$ python -q
>>> import numpy as np
>>> np.set_printoptions(precision=2, suppress=True, linewidth=160, legacy="1.25")
>>> def rnd(a):
...     return np.round(a, 2) + 0
... 
>>> feats = 0.7 ** np.abs(np.subtract.outer(np.arange(3), np.arange(3)))
>>> rnd(feats)
array([[1.  , 0.7 , 0.49],
       [0.7 , 1.  , 0.7 ],
       [0.49, 0.7 , 1.  ]])
>>> t = np.radians(45)
>>> r_ = np.eye(3)
>>> r_[0, 0] = r_[2, 2] = np.cos(t)
>>> r_[0, 2], r_[2, 0] = -np.sin(t), np.sin(t)
>>> rnd(r_)
array([[ 0.71,  0.  , -0.71],
       [ 0.  ,  1.  ,  0.  ],
       [ 0.71,  0.  ,  0.71]])
>>> A2 = feats @ r_.T
>>> np.allclose(feats @ feats.T, A2 @ A2.T)
True
>>> rnd(A2)
array([[ 0.36,  0.7 ,  1.05],
       [ 0.  ,  1.  ,  0.99],
       [-0.36,  0.7 ,  1.05]])
>>> rnd(np.linalg.det(r_)), rnd(np.trace(r_))
(1.0, 2.41)
>>> rnd(np.abs(A2 - feats).max(axis=0))
array([0.85, 0.  , 0.56])
>>> rng = np.random.default_rng(906113)
>>> idx = rng.permutation(3)
>>> idx
array([1, 0, 2])
>>> A2 = feats[idx][:, idx]
>>> rnd(np.linalg.det(A2)), rnd(np.linalg.det(feats[idx]))
(0.26, -0.26)
>>> np.diag(A2)
array([1., 1., 1.])
>>> np.trace(A2)
3.0
>>> x0 = np.array([1, 0, 0])
>>> np.sign((feats @ x0).round(6))
array([1., 1., 1.])
>>> feats @ np.ones(3)
array([2.19, 2.4 , 2.19])
>>> F = np.load("data.npy")
>>> F
array([[ 0,  2,  5,  3],
       [-3,  5,  2,  3],
       [-3,  4,  0,  3],
       [-3,  1,  1, -3]])
>>> x0 = np.array([3, 3, 2, 0])
>>> y = F @ x0
>>> y
array([16, 10,  3, -4])
>>> rnd(np.linalg.solve(F, 3 * y))
array([9., 9., 6., 0.])
>>> rnd(np.linalg.solve(F, y))
array([3., 3., 2., 0.])
>>> A2 = np.linalg.inv(F)
>>> np.allclose(A2, F.T)
False
>>> rnd(np.linalg.det(F) * np.linalg.det(A2))
1.0
>>> rnd(np.linalg.det(F) * A2)
array([[ 27., -81.,  81.,  27.],
       [ 36., -99.,  81.,  18.],
       [-18.,   9.,   0.,  -9.],
       [-21.,  51., -54.,   3.]])
>>> rnd(np.linalg.slogdet(F)[0])
-1.0
>>> A2 = F / np.linalg.norm(F, axis=1, keepdims=True)
>>> G = A2 @ A2.T
>>> (np.abs(G) > 0.9).astype(int)
array([[1, 0, 0, 0],
       [0, 1, 1, 0],
       [0, 1, 1, 0],
       [0, 0, 0, 1]])
>>> rnd(G)
array([[ 1.  ,  0.69,  0.47, -0.07],
       [ 0.69,  1.  ,  0.95,  0.23],
       [ 0.47,  0.95,  1.  ,  0.15],
       [-0.07,  0.23,  0.15,  1.  ]])
>>> np.linalg.matrix_power(F, 4)
array([[-201,  119, -496, -231],
       [  51, -124, -310, -240],
       [ 186, -251,  -69, -213],
       [ 264, -173,  -11,  168]])
>>> (F - F.T) / 2
array([[ 0. ,  2.5,  4. ,  3. ],
       [-2.5,  0. , -1. ,  1. ],
       [-4. ,  1. ,  0. ,  1. ],
       [-3. , -1. , -1. ,  0. ]])
>>> rnd(np.sort(np.abs(np.linalg.eigvals(F))))
array([1.17, 3.84, 4.24, 4.24])
>>> np.allclose(F @ F.T, F.T @ F)
False
>>> np.allclose(F, F.T)
False
>>> rnd(np.abs(np.linalg.eigvals(F)).max())
4.24
>>> A = np.tril(np.array([[-2, -5, 2], [2, 2, -5], [3, 1, 1]]), -1) + np.eye(3, dtype=int)
>>> A
array([[1, 0, 0],
       [2, 1, 0],
       [3, 1, 1]])
>>> idx = rng.permutation(3)
>>> A2 = A[:, idx] * rng.choice([-1, 1], 3)
>>> A2
array([[ 0,  0, -1],
       [ 0,  1, -2],
       [-1,  1, -3]])
>>> left, _, VT = np.linalg.svd(A.T @ A2)
>>> rnd(left @ VT)
array([[ 0.,  0., -1.],
       [ 0.,  1.,  0.],
       [-1.,  0.,  0.]])
>>> rnd(np.linalg.lstsq(A, A2)[0])
array([[ 0.,  0., -1.],
       [ 0.,  1.,  0.],
       [-1.,  0.,  0.]])
>>> idx
array([2, 1, 0])
>>> x0 = np.array([0, 3, -2])
>>> a = np.maximum(A @ x0, 0)
>>> np.flatnonzero(a > 1e-9)
array([1, 2])
>>> rnd(np.tanh(A @ x0))
array([0.  , 1.  , 0.76])
>>> np.maximum(A @ (3 * x0), 0)
array([0, 9, 3])
>>> r0, v = A[2], A[1]
>>> r0 @ v
7
>>> pr = (r0 @ v) / (r0 @ r0) * r0
>>> rnd(pr)
array([1.91, 0.64, 0.64])
>>> rnd(np.linalg.norm(r0 + v) ** 2 + np.linalg.norm(r0 - v) ** 2)
32.0
>>> rnd(v - pr)
array([ 0.09,  0.36, -0.64])
>>> np.outer(r0, v)
array([[6, 3, 0],
       [2, 1, 0],
       [2, 1, 0]])
>>> arr = np.array([[2.0, -1.0, 0.0, 0.0],
...     [-1.0, 0.0, -1.0, 0.0],
...     [0.0, -1.0, 0.0, -1.0],
...     [0.0, 0.0, -1.0, 2.0]])
>>> t = np.radians(15)
>>> r_ = np.eye(4)
>>> r_[0, 0] = r_[1, 1] = np.cos(t)
>>> r_[0, 1], r_[1, 0] = -np.sin(t), np.sin(t)
>>> rnd(r_)
array([[ 0.97, -0.26,  0.  ,  0.  ],
       [ 0.26,  0.97,  0.  ,  0.  ],
       [ 0.  ,  0.  ,  1.  ,  0.  ],
       [ 0.  ,  0.  ,  0.  ,  1.  ]])
>>> A2 = arr @ r_.T
>>> rnd(np.abs(A2 - arr).max(axis=0))
array([0.26, 0.55, 0.  , 0.  ])
>>> np.allclose(np.linalg.norm(arr, axis=1), np.linalg.norm(A2, axis=1))
True
>>> rnd(np.linalg.det(r_)), rnd(np.trace(r_))
(1.0, 3.93)
>>> rnd(np.linalg.svd(arr, compute_uv=False)), rnd(np.linalg.svd(A2, compute_uv=False))
(array([2.62, 2.3 , 1.3 , 0.38]), array([2.62, 2.3 , 1.3 , 0.38]))
>>> np.allclose(arr @ arr.T, A2 @ A2.T)
True
>>> A2 = np.linalg.inv(r_)
>>> rnd(r_ @ A2)
array([[1., 0., 0., 0.],
       [0., 1., 0., 0.],
       [0., 0., 1., 0.],
       [0., 0., 0., 1.]])
>>> rnd(np.linalg.slogdet(r_)[0])
1.0
>>> rnd(np.linalg.det(r_) * A2)
array([[ 0.97,  0.26,  0.  ,  0.  ],
       [-0.26,  0.97,  0.  ,  0.  ],
       [ 0.  ,  0.  ,  1.  ,  0.  ],
       [ 0.  ,  0.  ,  0.  ,  1.  ]])
>>> np.allclose(A2, r_.T)
True
>>> rnd(A2)
array([[ 0.97,  0.26,  0.  ,  0.  ],
       [-0.26,  0.97,  0.  ,  0.  ],
       [ 0.  ,  0.  ,  1.  ,  0.  ],
       [ 0.  ,  0.  ,  0.  ,  1.  ]])
>>> rnd(np.linalg.cond(r_))
1.0
>>> ev, vecs = np.linalg.eig(arr)
>>> rnd(ev)
array([-1.3 ,  0.38,  2.62,  2.3 ])
>>> rnd(np.prod(ev))
-3.0
>>> rnd(np.sort(np.linalg.eigvals(arr @ arr)))
array([0.15, 1.7 , 5.3 , 6.85])
>>> O = A.astype(float).copy()
>>> for j in range(3):
...     O[:, j] -= O[:, :j] @ (O[:, :j].T @ O[:, j])
...     O[:, j] /= np.linalg.norm(O[:, j])
... 
>>> rnd(O.T @ A)
array([[ 3.74,  1.34,  0.8 ],
       [ 0.  ,  0.46, -0.15],
       [ 0.  ,  0.  ,  0.58]])
>>> sigma = 20 * 0.5 ** np.arange(4)
>>> mat = rng.normal(size=(28, 4)) * rng.permutation(sigma)
>>> rnd(mat)
array([[  1.1 ,  13.3 ,   1.89,  -7.47],
       [ -3.13, -40.25,  -4.48,  14.9 ],
       [ -1.53,  22.03,  -5.01,   2.16],
       [ -2.24, -15.35,  -6.75,  11.7 ],
       [ -0.39,  12.22,   3.93,  -8.14],
       [  2.14,   0.31,   7.85,  -7.55],
       [ -1.91,   6.79,   1.02,   7.43],
       [ -1.31,  -5.31,   0.5 ,  -4.65],
       [  6.51,  -3.09,  -3.65,  15.46],
       [  1.28,  24.11,  -4.11, -12.46],
       [  1.83,  -2.83,   9.56,   2.02],
       [  0.37,  18.56,  -0.47,  10.63],
       [  3.05, -18.27,   0.61,  16.05],
       [  0.48,  -7.98,  -1.03,   6.08],
       [  1.1 ,  38.45,  -1.79,  -7.88],
       [  2.05,  49.4 ,   7.99,  -1.43],
       [ -1.32, -33.62,  -2.67,  11.86],
       [ -1.41,  19.2 ,  -1.78, -15.39],
       [  0.02,  18.75,  -1.5 , -20.68],
       [ -1.73,  -0.61,  -3.89,  30.81],
       [ -1.3 ,  30.45,   0.64,  -9.  ],
       [  2.34, -16.11,  -2.89,  -5.17],
       [ -1.87,  20.16,   0.12, -13.14],
       [ -0.62,  18.68,   6.11,   5.2 ],
       [ -8.86,  12.88,  -7.07,  13.69],
       [  1.03, -11.86,   2.84,   0.06],
       [ -1.  ,   2.14,   4.57,   0.09],
       [  4.06,   0.34,  -4.32,  -1.23]])
>>> idx = mat[:, 0] > np.median(mat[:, 0])
>>> r0 = mat[idx].mean(axis=0) - mat[~idx].mean(axis=0)
>>> idx.astype(int)
array([1, 0, 0, 0, 0, 1, 0, 0, 1, 1, 1, 1, 1, 1, 1, 1, 0, 0, 1, 0, 0, 1, 0, 0, 0, 1, 0, 1])
>>> np.argsort(-np.abs(r0).round(6), kind="stable")
array([3, 0, 1, 2])
>>> rnd(r0)
array([ 4.  ,  3.83,  1.84, -4.36])
>>> rnd((((mat - mat.mean(axis=0)) @ r0 > 0) == idx).mean())
0.54
>>> ((mat - mat.mean(axis=0)) @ r0 > 0).astype(int)
array([1, 0, 1, 0, 1, 1, 0, 0, 0, 1, 0, 1, 0, 0, 1, 1, 0, 1, 1, 0, 1, 0, 1, 1, 0, 0, 0, 0])
